$ python3 -q
>>> import numpy as np
>>> np.set_printoptions(suppress=True, linewidth=100)
>>> def tidy(a):
...     return np.round(a, 2) + 0
... 
>>> M = np.loadtxt("layer2.csv", delimiter=",")
>>> M
array([[ 0.,  2.,  1.,  2.,  0.,  3.],
       [-2.,  0., -5., -2.,  3.,  2.],
       [-1.,  5.,  0.,  0., -2., -5.],
       [-2.,  2.,  0.,  0.,  0.,  1.],
       [ 0., -3.,  2.,  0.,  0., -3.],
       [-3., -2.,  5., -1.,  3.,  0.]])
>>> (M - M.T) / 2
array([[ 0.,  2.,  1.,  2.,  0.,  3.],
       [-2.,  0., -5., -2.,  3.,  2.],
       [-1.,  5.,  0.,  0., -2., -5.],
       [-2.,  2.,  0.,  0.,  0.,  1.],
       [ 0., -3.,  2.,  0.,  0., -3.],
       [-3., -2.,  5., -1.,  3.,  0.]])
>>> tidy(np.sort(np.abs(np.linalg.eigvals(M))))
array([0.9 , 0.9 , 5.5 , 5.5 , 8.24, 8.24])
>>> tidy(np.linalg.matrix_power(M, 2))
array([[-18.,   3.,   5.,  -7.,  13.,   1.],
       [  3., -46.,  14.,  -6.,  16.,   8.],
       [  5.,  14., -55.,  -7.,   0.,  13.],
       [ -7.,  -6.,  -7.,  -9.,   9.,  -2.],
       [ 13.,  16.,   0.,   9., -22., -16.],
       [  1.,   8.,  13.,  -2., -16., -48.]])
>>> tidy(np.abs(np.linalg.eigvals(M)).max())
np.float64(8.24)
>>> np.trace(M)
np.float64(0.0)
>>> out = np.linalg.inv(M)
>>> (np.abs(out) > 1e-9).astype(int)
array([[0, 1, 1, 1, 1, 1],
       [1, 0, 1, 1, 1, 1],
       [1, 1, 0, 1, 1, 1],
       [1, 1, 1, 0, 1, 1],
       [1, 1, 1, 1, 0, 1],
       [1, 1, 1, 1, 1, 0]])
>>> tidy(np.linalg.inv(out))
array([[ 0.,  2.,  1.,  2.,  0.,  3.],
       [-2.,  0., -5., -2.,  3.,  2.],
       [-1.,  5.,  0.,  0., -2., -5.],
       [-2.,  2.,  0.,  0.,  0.,  1.],
       [ 0., -3.,  2.,  0.,  0., -3.],
       [-3., -2.,  5., -1.,  3.,  0.]])
>>> tidy(np.linalg.det(M) * np.linalg.det(out))
np.float64(1.0)
>>> np.allclose(out, M.T)
False
